% ipython --no-banner

In [1]: import numpy as np

In [2]: from numpy import linalg as LA

In [3]: np.set_printoptions(precision=2, suppress=True, linewidth=100, floatmode="fixed")

In [4]: W0 = np.load("run14.npy")

In [5]: W0
Out[5]: 
array([[-0.20,  1.60, -0.30, -0.30, -0.50, -0.20],
       [ 2.40, -1.60,  0.10,  0.50, -0.90,  0.90],
       [-0.70,  1.60, -0.10, -1.80,  0.60, -0.30],
       [ 0.50, -0.90,  1.70, -1.20,  1.50, -0.40],
       [-0.30, -1.60, -1.20,  0.00, -0.40, -1.50],
       [ 1.50,  0.40,  0.80,  0.20, -0.10, -0.60],
       [ 2.10,  0.70,  0.40, -0.90,  1.10, -0.80]])

In [6]: A2 = np.c_[W0[:, :5] @ np.array([[0, 0, 0, 2, 3],
   ...:     [3, 2, 1, 1, 3],
   ...:     [2, 2, 0, 1, 0],
   ...:     [3, 3, 0, 0, 2],
   ...:     [2, 3, 3, 1, 1]]), np.array([6, 6, 1, 2, 1, 9, 7])]

In [7]: A2
Out[7]: 
array([[ 2.30,  0.20,  0.10,  0.40,  3.10,  6.00],
       [-4.90, -4.20, -4.30,  2.40,  2.50,  6.00],
       [ 0.40, -0.60,  3.40,  0.70, -0.30,  1.00],
       [ 0.10,  2.50,  3.60,  3.30, -2.10,  2.00],
       [-8.00, -6.80, -2.80, -3.80, -6.10,  1.00],
       [ 3.20,  2.70,  0.10,  4.10,  6.00,  9.00],
       [ 2.40,  2.80,  4.00,  6.40,  7.70,  7.00]])

In [8]: np.round(LA.norm(A2 - W0 @ LA.lstsq(W0, A2)[0], axis=0), 2) + 0
Out[8]: array([0.00, 0.00, 0.00, 0.00, 0.00, 1.59])

In [9]: np.round(LA.lstsq(W0, A2[:, 0])[0], 2) + 0
Out[9]: array([0.00, 3.00, 2.00, 3.00, 2.00, 0.00])

In [10]: x = np.array([2, 9, -6, 8, 3, 5])

In [11]: h1 = np.maximum(W0 @ x, 0)

In [12]: np.flatnonzero(h1 > 1e-9)
Out[12]: array([0, 5, 6])

In [13]: np.maximum(W0 @ x, 0) - np.maximum(-W0 @ x, 0)
Out[13]: array([ 10.90,  -4.40,  -0.50, -24.40, -16.50,   0.10,   0.20])

In [14]: W0 * (h1 > 1e-9)[:, None]
Out[14]: 
array([[-0.20,  1.60, -0.30, -0.30, -0.50, -0.20],
       [ 0.00, -0.00,  0.00,  0.00, -0.00,  0.00],
       [-0.00,  0.00, -0.00, -0.00,  0.00, -0.00],
       [ 0.00, -0.00,  0.00, -0.00,  0.00, -0.00],
       [-0.00, -0.00, -0.00,  0.00, -0.00, -0.00],
       [ 1.50,  0.40,  0.80,  0.20, -0.10, -0.60],
       [ 2.10,  0.70,  0.40, -0.90,  1.10, -0.80]])
